>>> import numpy as np
>>> from numpy import linalg as LA
>>> np.set_printoptions(suppress=True, linewidth=160)
>>> tidy = lambda a: np.round(a, 2) + 0
>>> data = np.load("x.npy")
>>> data
array([[ 2,  0,  1,  1],
       [ 0,  4,  0,  0],
       [ 7,  0,  7,  3],
       [ 5,  0, -5,  6]])
>>> left, sv, VT = LA.svd(data)
>>> tidy(sv)
array([11.1 ,  8.7 ,  4.  ,  0.18])
>>> other = left[:, :3] @ np.diag(sv[:3]) @ VT[:3]
>>> tidy(np.abs(data - other).max())
np.float64(0.13)
>>> LA.matrix_rank(other)
np.int64(3)
>>> f, g = data[2], data[3]
>>> f @ f
np.int64(107)
>>> f @ g
np.int64(18)
>>> pr = (f @ g) / (f @ f) * f
>>> tidy(g - pr)
array([ 3.82,  0.  , -6.18,  5.5 ])
>>> LA.matrix_rank(np.outer(f, g))
np.int64(1)
>>> M = np.load("data.npy")
>>> M
array([[0, 0, 1],
       [0, 0, 0],
       [1, 0, 0]])
>>> tidy(LA.eigvalsh(M).min())
np.float64(-1.0)
>>> np.all(LA.eigvalsh(M) > 0)
np.False_
>>> [round(float(LA.det(M[:i, :i])), 2) + 0 for i in range(1, 4)]
[0.0, 0.0, 0.0]
>>> M.sum(axis=0)
array([1, 0, 1])
>>> np.trace(M @ M @ M) // 6
np.int64(0)
>>> M @ M
array([[1, 0, 0],
       [0, 0, 0],
       [0, 0, 1]])
>>> Lm = np.diag(M.sum(axis=1)) - M
>>> Lm @ np.ones(3)
array([0., 0., 0.])
>>> tidy(LA.eigvalsh(Lm))
array([0., 0., 2.])
>>> LA.matrix_rank(Lm)
np.int64(1)
>>> round(LA.det(Lm[1:, 1:]))
0
>>> (LA.eigvalsh(Lm) < 1e-8).sum()
np.int64(2)
>>> E = np.array([[1, -2, 4, -8], [1, -1, 1, -1], [1, 0, 0, 0], [1, 1, 1, 1]])
>>> other = np.array([[3, 2], [-3, 1]])
>>> basis = np.kron(other, E)
>>> LA.matrix_rank(basis)
np.int64(8)
>>> basis
array([[  3,  -6,  12, -24,   2,  -4,   8, -16],
       [  3,  -3,   3,  -3,   2,  -2,   2,  -2],
       [  3,   0,   0,   0,   2,   0,   0,   0],
       [  3,   3,   3,   3,   2,   2,   2,   2],
       [ -3,   6, -12,  24,   1,  -2,   4,  -8],
       [ -3,   3,  -3,   3,   1,  -1,   1,  -1],
       [ -3,   0,   0,   0,   1,   0,   0,   0],
       [ -3,  -3,  -3,  -3,   1,   1,   1,   1]])
>>> tidy(LA.norm(basis, 2)), tidy(LA.norm(other, 2) * LA.norm(E, 2))
(np.float64(40.52), np.float64(40.52))
>>> basis.shape
(8, 8)
>>> LA.matrix_power(E, 3)
array([[-33,   4, -42,  34],
       [ -8,  -6, -10,  -6],
       [ -5,  -8,  -6, -14],
       [  0, -14,   6, -38]])
>>> tidy(np.abs(LA.eigvals(E)).max())
np.float64(3.43)
>>> np.trace(E)
np.int64(1)
>>> np.einsum("ij,ji->", E, E)
np.int64(-11)
>>> tidy(LA.det(E.T))
np.float64(12.0)
>>> tidy(np.poly(E))
array([ 1., -1.,  6., 22., 12.])
>>> f, g = E[3], E[2]
>>> f @ f
np.int64(4)
>>> f @ g
np.int64(1)
>>> pr = (f @ g) / (f @ f) * f
>>> LA.matrix_rank(np.outer(f, g))
np.int64(1)
>>> np.outer(f, g)
array([[1, 0, 0, 0],
       [1, 0, 0, 0],
       [1, 0, 0, 0],
       [1, 0, 0, 0]])
>>> pr
array([0.25, 0.25, 0.25, 0.25])
>>> tidy(LA.norm(f + g) ** 2 + LA.norm(f - g) ** 2)
np.float64(10.0)
>>> f = np.array([-1, 4, 4, -5])
>>> other = E + np.outer(f, np.eye(4)[3])
>>> LA.matrix_rank(other - E)
np.int64(1)
>>> LA.matrix_rank(LA.inv(other) - LA.inv(E), tol=1e-8)
np.int64(1)
>>> other
array([[ 1., -2.,  4., -9.],
       [ 1., -1.,  1.,  3.],
       [ 1.,  0.,  0.,  4.],
       [ 1.,  1.,  1., -4.]])
>>> tidy(LA.det(other) / LA.det(E)), tidy(1 + LA.solve(E, f)[3])
(np.float64(0.33), np.float64(0.33))
>>> arr = np.array([[1, -1, -1, 1, 1, -1, -1, 1], [1, 1, -1, -1, -1, -1, 1, 1]])
>>> np.diff(arr, axis=0)
array([[ 0,  2,  0, -2, -2,  0,  2,  0]])
>>> LA.matrix_rank(arr)
np.int64(2)
>>> def softmax(z):
...     e = np.exp(z - z.max(axis=-1, keepdims=True))
...     return e / e.sum(axis=-1, keepdims=True)
... 
>>> tidy(softmax(arr).sum(axis=1))
array([1., 1.])
>>> tidy(softmax(10 * arr[1]))
array([0.25, 0.25, 0.  , 0.  , 0.  , 0.  , 0.25, 0.25])
>>> att = arr @ arr.T / np.sqrt(8)
>>> tidy(softmax(att + np.triu(np.full(att.shape, -np.inf), 1)))
array([[1.  , 0.  ],
       [0.06, 0.94]])
>>> softmax(att).round(6).argmax(axis=1)
array([0, 1])
>>> tidy(softmax(att)[1] @ arr)
array([ 1.  ,  0.89, -1.  , -0.89, -0.89, -1.  ,  0.89,  1.  ])
>>> X = np.load("run5.npy")
>>> X
array([[0, 0, 6, 0, 0],
       [0, 0, 0, 0, 7],
       [3, 0, 0, 0, 0],
       [0, 0, 0, 5, 2],
       [0, 6, 0, 0, 1]])
>>> vec = np.array([2, 3, 3, 0, 3, 1, -4, 3])
>>> h = np.maximum(arr @ vec, 0)
>>> np.maximum(arr @ vec, 0) - np.maximum(-arr @ vec, 0)
array([ 5, -3])
>>> np.maximum(arr @ (3 * vec), 0)
array([15,  0])
>>> np.flatnonzero(h > 1e-9)
array([0])
>>> rng = np.random.default_rng(222)
>>> labels = rng.permutation(5)
>>> labels
array([0, 3, 1, 4, 2])
>>> other = X[labels][:, labels]
>>> other
array([[0, 0, 0, 0, 6],
       [0, 5, 0, 2, 0],
       [0, 0, 0, 7, 0],
       [0, 0, 6, 1, 0],
       [3, 0, 0, 0, 0]])
>>> tidy(LA.det(other)), tidy(LA.det(X[labels]))
(np.float64(3780.0), np.float64(-3780.0))
>>> np.trace(other)
np.int64(6)
>>> np.allclose(other, X)
False
>>> ev, evecs = LA.eig(X)
>>> tidy(np.sort(LA.eigvals(LA.inv(X))))
array([-0.24, -0.17,  0.14,  0.2 ,  0.24])
>>> tidy(np.sort(LA.eigvals(X @ X)))
array([18., 18., 25., 36., 49.])
>>> tidy(ev)
array([ 5.  , -6.  ,  7.  ,  4.24, -4.24])
>>> np.prod(ev)
np.float64(3780.0)
>>> tidy(np.sort(LA.eigvals(X.T)))
array([-6.  , -4.24,  4.24,  5.  ,  7.  ])
>>> X @ evecs[:, 0] - ev[0] * evecs[:, 0]
array([0., 0., 0., 0., 0.])
>>> q, evecs = LA.qr(X[:, :2])[0], LA.qr(X[:, 2:])[0]
>>> sv = LA.svd(q.T @ evecs, compute_uv=False)
>>> tidy(LA.norm(q @ q.T - evecs @ evecs.T, 2))
np.float64(1.0)
>>> (sv > 0.9).sum()
np.int64(0)
>>> (LA.matrix_power((X != 0) + (X.T != 0) + np.eye(5), 5) > 0).astype(int)
array([[1, 0, 1, 0, 0],
       [0, 1, 0, 1, 1],
       [1, 0, 1, 0, 0],
       [0, 1, 0, 1, 1],
       [0, 1, 0, 1, 1]])
>>> (X != 0).astype(int)
array([[0, 0, 1, 0, 0],
       [0, 0, 0, 0, 1],
       [1, 0, 0, 0, 0],
       [0, 0, 0, 1, 1],
       [0, 1, 0, 0, 1]])
>>> tidy(LA.det(X))
np.float64(3780.0)
